>>> import numpy as np
>>> import numpy.linalg as la
>>> np.set_printoptions(precision=2, suppress=True, linewidth=160)
>>> m1 = np.minimum.outer(np.arange(1, 8), np.arange(1, 8)) * 3
>>> m1
array([[ 3,  3,  3,  3,  3,  3,  3],
       [ 3,  6,  6,  6,  6,  6,  6],
       [ 3,  6,  9,  9,  9,  9,  9],
       [ 3,  6,  9, 12, 12, 12, 12],
       [ 3,  6,  9, 12, 15, 15, 15],
       [ 3,  6,  9, 12, 15, 18, 18],
       [ 3,  6,  9, 12, 15, 18, 21]])
>>> # symmetric
>>> O, Rm = la.qr(m1)
>>> np.allclose(Rm.T @ Rm, m1.T @ m1)
True
>>> O.shape, Rm.shape
((7, 7), (7, 7))
>>> np.trace(O @ O.T)
np.float64(7.0)
>>> np.round(O.T @ O, 2) + 0
array([[1., 0., 0., 0., 0., 0., 0.],
       [0., 1., 0., 0., 0., 0., 0.],
       [0., 0., 1., 0., 0., 0., 0.],
       [0., 0., 0., 1., 0., 0., 0.],
       [0., 0., 0., 0., 1., 0., 0.],
       [0., 0., 0., 0., 0., 1., 0.],
       [0., 0., 0., 0., 0., 0., 1.]])
>>> O.round(2) + 0
array([[-0.38,  0.93,  0.  ,  0.  ,  0.  ,  0.  ,  0.  ],
       [-0.38, -0.15,  0.91,  0.  ,  0.  ,  0.  ,  0.  ],
       [-0.38, -0.15, -0.18,  0.89,  0.  ,  0.  ,  0.  ],
       [-0.38, -0.15, -0.18, -0.22,  0.87,  0.  ,  0.  ],
       [-0.38, -0.15, -0.18, -0.22, -0.29,  0.82,  0.  ],
       [-0.38, -0.15, -0.18, -0.22, -0.29, -0.41, -0.71],
       [-0.38, -0.15, -0.18, -0.22, -0.29, -0.41,  0.71]])
>>> w, V = la.eigh(m1)
>>> x = np.array([5, 0, 3, 0, 4, 1, 2])
>>> la.eigvalsh(m1[1:, 1:])
array([ 0.8 ,  0.98,  1.43,  2.62,  7.29, 67.88])
>>> data = np.loadtxt("a.csv", delimiter=",")
>>> data
array([[-0.19, -0.82, 11.47,  9.43, 11.09,  5.71],
       [-1.  , -0.29, 10.22,  9.47,  9.14,  6.62],
       [ 0.51, -0.17,  9.84, 10.28,  9.49,  4.42],
       [-0.49,  1.08,  8.17,  9.12, 10.36,  4.81],
       [ 0.14, -1.36,  9.65, 10.26, 11.17,  6.07],
       [ 0.96,  0.89, 11.62,  9.79, 10.06,  3.8 ],
       [ 0.15,  1.17, 10.19,  8.74,  9.66,  3.46],
       [ 1.19, -0.42,  9.8 , 10.74, 10.94,  4.38],
       [ 0.78,  1.2 ,  9.5 , 11.2 , 10.22,  5.72],
       [-0.01, -1.26,  8.88,  8.69,  9.19,  5.02],
       [ 2.25,  1.11,  8.18, 10.75, 10.27,  4.55],
       [-0.79, -1.65,  8.98, 10.08,  9.47,  5.89],
       [-0.74,  0.33, 10.05,  9.04, 10.08,  3.58],
       [-0.11,  0.47, 10.75, 10.98,  9.65,  5.09],
       [-0.64,  0.19, 10.15,  9.89,  9.36,  5.88],
       [-0.89,  1.64,  9.98, 10.55, 10.53,  6.29],
       [ 0.46, -0.71, 10.39, 12.1 , 10.74,  3.3 ],
       [-1.03, -0.37,  9.5 ,  9.4 ,  9.57,  6.35],
       [ 0.16, -1.25, 10.74, 10.23,  9.18,  5.21],
       [-0.2 , -1.03,  9.26, 10.42, 10.64,  4.75],
       [-0.2 , -0.38, 10.17,  9.88,  9.6 ,  6.51],
       [-1.06, -0.14,  8.42,  9.04,  9.15,  7.06],
       [-0.5 , -0.09, 11.56, 10.47,  8.72,  5.08],
       [-1.97, -0.17,  9.  , 10.37, 11.64,  5.25],
       [ 0.86,  1.24,  8.14,  8.72, 10.51,  5.94],
       [ 0.26, -0.2 ,  9.43,  8.74,  8.79,  5.91],
       [ 0.57, -0.16,  9.49, 10.09,  7.43,  5.66],
       [-0.8 , -0.9 , 11.66,  9.8 , 10.34,  7.47]])
>>> hat = data @ la.solve(data.T @ data, data.T)
>>> np.allclose(hat @ hat, hat)
True
